% python3 -q
>>> import numpy as np
>>> np.set_printoptions(precision=3, suppress=True, linewidth=140, legacy="1.25")
>>> def rnd(a):
...     return np.round(a, 3) + 0
... 
>>> M = np.load("test12.npy")
>>> rnd(M)
array([[ 0.227,  0.181, -0.648,  0.521,  0.478, -0.315,  0.035],
       [ 0.181, -0.667,  0.623,  0.724,  1.231,  0.731, -0.041],
       [-0.648,  0.623,  0.24 , -0.455, -1.27 , -0.59 , -0.818],
       [ 0.521,  0.724, -0.455, -1.195, -0.423,  1.062,  0.024],
       [ 0.478,  1.231, -1.27 , -0.423,  0.006, -0.328, -0.771],
       [-0.315,  0.731, -0.59 ,  1.062, -0.328, -0.07 , -0.279],
       [ 0.035, -0.041, -0.818,  0.024, -0.771, -0.279,  1.46 ]])
>>> rnd(np.trace(np.linalg.pinv(M) @ M))
5.0
>>> np.linalg.lstsq(M[:-1].T, M[-1])[2]
5
>>> evals, V = np.linalg.eigh(M)
>>> rnd(np.linalg.eigvalsh(M + 3 * np.eye(7)))
array([0., 1., 3., 3., 4., 5., 5.])
>>> (evals > 1e-8).sum(), (evals < -1e-8).sum()
(3, 2)
>>> np.unique(evals.round(6) + 0, return_counts=True)[1]
array([1, 1, 2, 1, 2])
>>> rnd(V.T @ M @ V)
array([[-3.,  0.,  0.,  0.,  0.,  0.,  0.],
       [ 0., -2.,  0.,  0.,  0.,  0.,  0.],
       [ 0.,  0.,  0.,  0.,  0.,  0.,  0.],
       [ 0.,  0.,  0.,  0.,  0.,  0.,  0.],
       [ 0.,  0.,  0.,  0.,  1.,  0.,  0.],
       [ 0.,  0.,  0.,  0.,  0.,  2.,  0.],
       [ 0.,  0.,  0.,  0.,  0.,  0.,  2.]])
>>> rnd(V.T @ V)
array([[1., 0., 0., 0., 0., 0., 0.],
       [0., 1., 0., 0., 0., 0., 0.],
       [0., 0., 1., 0., 0., 0., 0.],
       [0., 0., 0., 1., 0., 0., 0.],
       [0., 0., 0., 0., 1., 0., 0.],
       [0., 0., 0., 0., 0., 1., 0.],
       [0., 0., 0., 0., 0., 0., 1.]])
>>> rnd(evals)
array([-3., -2.,  0.,  0.,  1.,  2.,  2.])
>>> rnd(V @ np.diag(evals) @ V.T)
array([[ 0.227,  0.181, -0.648,  0.521,  0.478, -0.315,  0.035],
       [ 0.181, -0.667,  0.623,  0.724,  1.231,  0.731, -0.041],
       [-0.648,  0.623,  0.24 , -0.455, -1.27 , -0.59 , -0.818],
       [ 0.521,  0.724, -0.455, -1.195, -0.423,  1.062,  0.024],
       [ 0.478,  1.231, -1.27 , -0.423,  0.006, -0.328, -0.771],
       [-0.315,  0.731, -0.59 ,  1.062, -0.328, -0.07 , -0.279],
       [ 0.035, -0.041, -0.818,  0.024, -0.771, -0.279,  1.46 ]])
